$ python -q
>>> import numpy as np
>>> import numpy.linalg as la
>>> np.set_printoptions(suppress=True, linewidth=140)
>>> feats = np.arange(196).reshape(14, 14) + 3
>>> print(feats)
[[  3   4   5   6   7   8   9  10  11  12  13  14  15  16]
 [ 17  18  19  20  21  22  23  24  25  26  27  28  29  30]
 [ 31  32  33  34  35  36  37  38  39  40  41  42  43  44]
 [ 45  46  47  48  49  50  51  52  53  54  55  56  57  58]
 [ 59  60  61  62  63  64  65  66  67  68  69  70  71  72]
 [ 73  74  75  76  77  78  79  80  81  82  83  84  85  86]
 [ 87  88  89  90  91  92  93  94  95  96  97  98  99 100]
 [101 102 103 104 105 106 107 108 109 110 111 112 113 114]
 [115 116 117 118 119 120 121 122 123 124 125 126 127 128]
 [129 130 131 132 133 134 135 136 137 138 139 140 141 142]
 [143 144 145 146 147 148 149 150 151 152 153 154 155 156]
 [157 158 159 160 161 162 163 164 165 166 167 168 169 170]
 [171 172 173 174 175 176 177 178 179 180 181 182 183 184]
 [185 186 187 188 189 190 191 192 193 194 195 196 197 198]]
>>> # rank 2
>>> f = np.array([2, 1])
>>> print(np.cross(feats[2, :3], feats[8, :3]))
[-84 168 -84]
>>> print(np.convolve(feats[2], f))
[ 62  95  98 101 104 107 110 113 116 119 122 125 128 131  44]
>>> print(np.polyval(f, feats[2]))
[63 65 67 69 71 73 75 77 79 81 83 85 87 89]
>>> rng = np.random.default_rng(652)
>>> labels = rng.permutation(14)
>>> print(labels)
[ 7  5  1  9  6  0  8 12 10 13  4 11  2  3]
>>> M2 = feats[labels][:, labels]
>>> print(np.diag(M2))
[108  78  18 138  93   3 123 183 153 198  63 168  33  48]
>>> print(np.round(np.sort(np.abs(la.eigvals(M2))), 2) + 0)
[   0.      0.      0.      0.      0.      0.      0.      0.      0.      0.      0.      0.     31.01 1438.01]
>>> print(round(la.det(M2), 2), np.round(la.det(feats[labels]), 2))
-0.0 -0.0
>>> arr = np.load("arr.npy")
>>> print(arr)
[[ 1.22 -2.13  0.31  2.  ]
 [-0.86 -2.29  1.34 -2.08]
 [ 0.47 -0.95  1.83 -0.09]
 [ 1.59 -0.2  -0.33  1.77]
 [-0.63 -2.96  1.75 -1.27]
 [ 1.08 -0.66  1.17  0.98]
 [ 2.34  1.09 -3.26  2.64]
 [ 0.78  0.51  0.11 -0.2 ]
 [ 0.59 -1.08  1.26  0.22]
 [-0.15 -2.54 -0.56 -0.53]
 [ 1.11 -1.81 -0.57  1.62]
 [ 2.11 -0.01  0.23  2.73]
 [ 0.56 -3.29 -0.64  1.26]
 [ 2.46 -0.31  3.39  3.57]
 [-0.7  -1.18 -2.2  -2.31]
 [ 0.7  -0.28  3.81  0.05]
 [ 1.04 -0.58 -0.77  0.88]
 [ 1.15 -0.53  3.8   1.07]
 [ 2.45 -0.15  3.16  3.47]
 [ 1.15  0.14  0.02  0.73]
 [ 4.34 -0.45  1.92  7.4 ]
 [ 1.15 -0.57  1.61  1.08]
 [ 0.66  0.17  4.1  -0.27]
 [ 1.02  1.69  2.17 -0.31]
 [ 0.76  0.16  2.02 -0.06]
 [ 0.87 -1.24  1.11  0.86]
 [ 2.05  1.01  0.    2.1 ]
 [ 0.88 -3.69  1.46  2.11]
 [ 0.53 -3.52  4.92  1.32]
 [ 1.4   0.8   3.55  0.91]
 [ 1.77  0.77  2.49  1.65]
 [ 0.96 -2.52  4.23  1.69]
 [ 1.06 -1.09 -3.35  1.18]
 [ 1.91  1.88 -0.28  1.37]
 [ 2.52 -0.54  1.38  3.82]
 [ 0.51 -3.23 -1.97  1.14]
 [ 1.13  0.58 -1.61  0.48]
 [ 4.66  2.74  0.55  6.45]
 [-0.08 -1.62  1.2  -0.84]
 [ 1.46 -1.64  0.6   2.23]]
>>> W2 = arr[[33, 3]].astype(float)
>>> for _ in range(3):
...     labels = la.norm(arr[:, None] - W2, axis=-1).argmin(axis=1)
...     W2 = np.array([arr[labels == j].mean(axis=0) for j in range(2)])
... 
>>> print(labels)
[1 1 1 0 1 1 0 1 1 1 1 0 1 0 1 1 1 1 0 1 0 1 1 1 1 1 0 1 1 1 0 1 1 0 0 1 1 0 1 1]
>>> print(np.round(W2[1] - W2[0], 2))
[-1.88 -1.75  0.22 -2.88]
>>> print(W2.round(2))
[[ 2.56  0.53  0.84  3.36]
 [ 0.68 -1.22  1.06  0.48]]
>>> A = np.load("layer19.npy")
>>> print(A)
[[ 1.6  0.3  0.8 -0.5  1.4 -0.2  1.2 -2.5 -1.7  1.5  0.4  0.8]
 [ 0.  -1.2 -0.2  0.7 -1.1 -2.  -2.2  0.9 -0.5  1.   0.4 -0.7]
 [-0.4  0.2  2.2 -0.7  0.7 -0.5  1.5 -0.3  0.1 -0.9  1.4  2.3]
 [-2.2 -0.2 -0.5  0.5 -0.5 -0.3  1.1  0.7  1.5  1.2  1.8  0.3]
 [ 1.4 -0.2  0.  -0.1 -2.2  0.   1.  -0.4  0.3  0.7  0.2  1.9]
 [ 1.3  0.2 -1.   1.2  1.   0.  -0.7  0.2  0.9 -1.1  2.3 -0.2]
 [ 0.3 -1.3 -1.3 -0.7 -0.7  1.1  0.2 -0.9 -0.1 -0.2  2.3  2.1]
 [ 0.2 -0.3  1.4 -0.5 -0.5  2.9  0.6  2.4  0.6 -1.1 -2.7 -0.1]
 [ 0.5 -1.6  0.5 -0.1  1.   0.8  1.1 -0.1  0.4 -0.8 -0.4 -1.4]
 [-0.1  1.3  0.7  0.3 -0.2 -0.4  0.1  0.5 -1.1 -0.1  0.9 -0.5]]
>>> A[:, 12]
Traceback (most recent call last):
  File "<python-input-26>", line 1, in <module>
    A[:, 12]
    ~^^^^^^^
IndexError: index 12 is out of bounds for axis 1 with size 12
>>> print(np.round(np.diff(A, axis=0), 2))
[[-1.6 -1.5 -1.   1.2 -2.5 -1.8 -3.4  3.4  1.2 -0.5  0.  -1.5]
 [-0.4  1.4  2.4 -1.4  1.8  1.5  3.7 -1.2  0.6 -1.9  1.   3. ]
 [-1.8 -0.4 -2.7  1.2 -1.2  0.2 -0.4  1.   1.4  2.1  0.4 -2. ]
 [ 3.6  0.   0.5 -0.6 -1.7  0.3 -0.1 -1.1 -1.2 -0.5 -1.6  1.6]
 [-0.1  0.4 -1.   1.3  3.2  0.  -1.7  0.6  0.6 -1.8  2.1 -2.1]
 [-1.  -1.5 -0.3 -1.9 -1.7  1.1  0.9 -1.1 -1.   0.9  0.   2.3]
 [-0.1  1.   2.7  0.2  0.2  1.8  0.4  3.3  0.7 -0.9 -5.  -2.2]
 [ 0.3 -1.3 -0.9  0.4  1.5 -2.1  0.5 -2.5 -0.2  0.3  2.3 -1.3]
 [-0.6  2.9  0.2  0.4 -1.2 -1.2 -1.   0.6 -1.5  0.7  1.3  0.9]]
>>> print(np.abs(A).max())
2.9
>>> print(np.round(A.sum(axis=0), 2))
[ 2.6 -2.8  2.6  0.1 -1.1  1.4  3.9  0.5  0.4  0.2  6.6  4.5]
>>> print(A.shape)
(10, 12)
